% python3 -q
>>> import numpy as np
>>> import numpy.linalg as la
>>> np.set_printoptions(precision=4, suppress=True, linewidth=200, legacy="1.25")
>>> def tidy(a):
...     return np.round(a, 4) + 0
... 
>>> arr = np.array([[4, 0, 0, 0], [-5, -5, 0, 0], [0, 0, 4, 0], [0, 0, -5, -5]])
>>> arr
array([[ 4,  0,  0,  0],
       [-5, -5,  0,  0],
       [ 0,  0,  4,  0],
       [ 0,  0, -5, -5]])
>>> # triangular, det is the product of the diagonal
>>> blk = np.stack([arr, 5 * arr, arr[::-1]])
>>> np.einsum("bij,cij->bc", blk, blk)
array([[ 132,  660,    0],
       [ 660, 3300,    0],
       [   0,    0,  132]])
>>> tidy(la.norm(blk, axis=(1, 2)))
array([11.4891, 57.4456, 11.4891])
>>> la.matrix_rank(blk.reshape(3, -1))
2
>>> r0 = np.array([1, 0, -3, 3])
>>> out = arr + np.outer(r0, np.eye(4)[1])
>>> print(tidy(la.det(out) / la.det(arr)), tidy(1 + la.solve(arr, r0)[1]))
0.75 0.75
>>> out
array([[ 4.,  1.,  0.,  0.],
       [-5., -5.,  0.,  0.],
       [ 0., -3.,  4.,  0.],
       [ 0.,  3., -5., -5.]])
>>> la.matrix_rank(la.inv(out) - la.inv(arr), tol=1e-8)
1
>>> W0 = np.array([[4, -12, -16, -8, -14],
...     [-12, 36, 48, 24, 42],
...     [-16, 48, 64, 32, 56],
...     [-8, 24, 32, 16, 28],
...     [-14, 42, 56, 28, 49]])
>>> out = W0[0, 0] * W0[1:] - np.outer(W0[1:, 0], W0[0])
>>> out
array([[0, 0, 0, 0, 0],
       [0, 0, 0, 0, 0],
       [0, 0, 0, 0, 0],
       [0, 0, 0, 0, 0]])
>>> print(W0[:, 0] / W0[0, 0])
[ 1.  -3.  -4.  -2.  -3.5]
>>> np.flatnonzero(~out.round(6).any(axis=1))
array([0, 1, 2, 3])
>>> la.matrix_rank(out), la.matrix_rank(W0)
(0, 1)
>>> rng = np.random.default_rng(16)
>>> idx = rng.permutation(5)
>>> idx
array([0, 1, 3, 4, 2])
>>> out = W0[idx][:, idx]
>>> tidy(la.det(out)), tidy(la.det(W0[idx]))
(0.0, 0.0)
>>> print(out)
[[  4 -12  -8 -14 -16]
 [-12  36  24  42  48]
 [ -8  24  16  28  32]
 [-14  42  28  49  56]
 [-16  48  32  56  64]]
>>> np.allclose(out, W0)
False
>>> ev, evecs = la.eigh(W0)
>>> np.unique(ev.round(6) + 0, return_counts=True)[1]
array([4, 1])
>>> tidy(la.svd(W0, compute_uv=False))
array([169.,   0.,   0.,   0.,   0.])
>>> tidy(evecs @ np.diag(ev) @ evecs.T)
array([[  4., -12., -16.,  -8., -14.],
       [-12.,  36.,  48.,  24.,  42.],
       [-16.,  48.,  64.,  32.,  56.],
       [ -8.,  24.,  32.,  16.,  28.],
       [-14.,  42.,  56.,  28.,  49.]])
>>> tidy(la.eigvalsh(W0 + -2 * np.eye(5)))
array([ -2.,  -2.,  -2.,  -2., 167.])
>>> (ev > 1e-8).sum(), (ev < -1e-8).sum()
(1, 0)
>>> tidy(ev.sum()), np.trace(W0)
(169.0, 169)
>>> tidy(np.abs(evecs[:, -1]))
array([0.1538, 0.4615, 0.6154, 0.3077, 0.5385])
>>> tidy(evecs.T @ evecs)
array([[1., 0., 0., 0., 0.],
       [0., 1., 0., 0., 0.],
       [0., 0., 1., 0., 0.],
       [0., 0., 0., 1., 0.],
       [0., 0., 0., 0., 1.]])
>>> ev, evecs = la.eigh(W0)
>>> vec = np.array([-3, 0, 3, 3, 1])
>>> tidy(la.eigvalsh(W0[1:, 1:]))
array([  0.,   0.,   0., 165.])
>>> print(tidy(evecs * np.maximum(ev, 0) @ evecs.T))
[[  4. -12. -16.  -8. -14.]
 [-12.  36.  48.  24.  42.]
 [-16.  48.  64.  32.  56.]
 [ -8.  24.  32.  16.  28.]
 [-14.  42.  56.  28.  49.]]
>>> np.abs(W0).sum(axis=1).max(), tidy(np.abs(ev).max())
(216, 169.0)
>>> print((np.sign(evecs[:, -1].round(6)) == np.sign(evecs[0, -1].round(6))).astype(int))
[1 0 0 0 0]
>>> Uu, sigma, Vt = la.svd(W0)
>>> evecs = Vt[:(sigma > 1e-8).sum()]
>>> vec = W0[4] + 2 * W0[3] + rng.integers(2) * np.eye(5)[0]
>>> vec
array([-29.,  90., 120.,  60., 105.])
>>> la.matrix_rank(np.vstack([W0, vec]))
2
>>> np.allclose(evecs.T @ evecs @ vec, vec)
False
>>> E = np.load("mat.npy")
>>> print(tidy(E))
[[ 0.8084 -0.1149 -0.1916 -0.1149 -0.0383 -0.2682  0.0383 -0.2682  0.1149  0.0383 -0.2682  0.1149  0.1916]
 [-0.1149  0.931  -0.1149 -0.069  -0.023  -0.1609  0.023  -0.1609  0.069   0.023  -0.1609  0.069   0.1149]
 [-0.1916 -0.1149  0.8084 -0.1149 -0.0383 -0.2682  0.0383 -0.2682  0.1149  0.0383 -0.2682  0.1149  0.1916]
 [-0.1149 -0.069  -0.1149  0.931  -0.023  -0.1609  0.023  -0.1609  0.069   0.023  -0.1609  0.069   0.1149]
 [-0.0383 -0.023  -0.0383 -0.023   0.9923 -0.0536  0.0077 -0.0536  0.023   0.0077 -0.0536  0.023   0.0383]
 [-0.2682 -0.1609 -0.2682 -0.1609 -0.0536  0.6245  0.0536 -0.3755  0.1609  0.0536 -0.3755  0.1609  0.2682]
 [ 0.0383  0.023   0.0383  0.023   0.0077  0.0536  0.9923  0.0536 -0.023  -0.0077  0.0536 -0.023  -0.0383]
 [-0.2682 -0.1609 -0.2682 -0.1609 -0.0536 -0.3755  0.0536  0.6245  0.1609  0.0536 -0.3755  0.1609  0.2682]
 [ 0.1149  0.069   0.1149  0.069   0.023   0.1609 -0.023   0.1609  0.931  -0.023   0.1609 -0.069  -0.1149]
 [ 0.0383  0.023   0.0383  0.023   0.0077  0.0536 -0.0077  0.0536 -0.023   0.9923  0.0536 -0.023  -0.0383]
 [-0.2682 -0.1609 -0.2682 -0.1609 -0.0536 -0.3755  0.0536 -0.3755  0.1609  0.0536  0.6245  0.1609  0.2682]
 [ 0.1149  0.069   0.1149  0.069   0.023   0.1609 -0.023   0.1609 -0.069  -0.023   0.1609  0.931  -0.1149]
 [ 0.1916  0.1149  0.1916  0.1149  0.0383  0.2682 -0.0383  0.2682 -0.1149 -0.0383  0.2682 -0.1149  0.8084]]
>>> # symmetric, so the eigenvalues are real
>>> out = la.inv(E)
>>> np.allclose(out, E.T)
True
>>> tidy(la.slogdet(E)[0])
-1.0
>>> ev, evecs = la.eigh(E)
>>> vec = np.array([2, 1, -2, -3, -2, -3, -3, -3, 0, 2, 2, 2, -2])
>>> tidy(np.abs(E).sum(axis=1).max()), tidy(np.abs(ev).max())
(2.9847, 1.0)
>>> tidy(vec @ E @ vec / (vec @ vec)), tidy(ev[0]), tidy(ev[-1])
(0.8867, -1.0, 1.0)
>>> out = np.array([[-5, -1], [1, -3], [-3, 9], [0, -4]])
>>> np.einsum("ij,ij->i", arr, arr)
array([16, 50, 16, 50])
>>> np.einsum("ik,kj->ij", arr, out)
array([[-20,  -4],
       [ 20,  20],
       [-12,  36],
       [ 15, -25]])
>>> la.matrix_rank(np.vstack([arr, out.T]))
4
>>> print(arr @ out)
[[-20  -4]
 [ 20  20]
 [-12  36]
 [ 15 -25]]
>>> la.matrix_rank(arr - arr[0, 0] * np.eye(4))
2
>>> print(arr @ arr)
[[16  0  0  0]
 [ 5 25  0  0]
 [ 0  0 16  0]
 [ 0  0  5 25]]
>>> print(la.matrix_power(arr - np.diag(np.diag(arr)), 4))
[[0 0 0 0]
 [0 0 0 0]
 [0 0 0 0]
 [0 0 0 0]]
>>> tidy(np.sort(la.eigvals(arr)))
array([-5., -5.,  4.,  4.])
>>> print([round(float(la.det(E[:i, :i])), 2) + 0 for i in range(1, 14)])
[0.81, 0.74, 0.55, 0.48, 0.47, 0.1, 0.09, -0.29, -0.36, -0.36, -0.74, -0.81, -1.0]
>>> np.all(la.eigvalsh(E) > 0)
False
>>> tidy(la.eigvalsh(E).min())
-1.0
>>> data = np.load("layer7.npy")
>>> data
array([[ 5,  5,  5,  5,  5,  5,  5,  5,  5,  5,  5,  5,  5],
       [ 5, 10, 10, 10, 10, 10, 10, 10, 10, 10, 10, 10, 10],
       [ 5, 10, 15, 15, 15, 15, 15, 15, 15, 15, 15, 15, 15],
       [ 5, 10, 15, 20, 20, 20, 20, 20, 20, 20, 20, 20, 20],
       [ 5, 10, 15, 20, 25, 25, 25, 25, 25, 25, 25, 25, 25],
       [ 5, 10, 15, 20, 25, 30, 30, 30, 30, 30, 30, 30, 30],
       [ 5, 10, 15, 20, 25, 30, 35, 35, 35, 35, 35, 35, 35],
       [ 5, 10, 15, 20, 25, 30, 35, 40, 40, 40, 40, 40, 40],
       [ 5, 10, 15, 20, 25, 30, 35, 40, 45, 45, 45, 45, 45],
       [ 5, 10, 15, 20, 25, 30, 35, 40, 45, 50, 50, 50, 50],
       [ 5, 10, 15, 20, 25, 30, 35, 40, 45, 50, 55, 55, 55],
       [ 5, 10, 15, 20, 25, 30, 35, 40, 45, 50, 55, 60, 60],
       [ 5, 10, 15, 20, 25, 30, 35, 40, 45, 50, 55, 60, 65]])
>>> vec = np.ones(13)
>>> for _ in range(6):
...     vec = data @ vec
...     vec /= la.norm(vec)
...     print(round(vec @ data @ vec, 4))
... 
369.2564
369.727
369.7326
369.7327
369.7327
369.7327
>>> tidy(la.eigvalsh(data)[-1])
369.7327
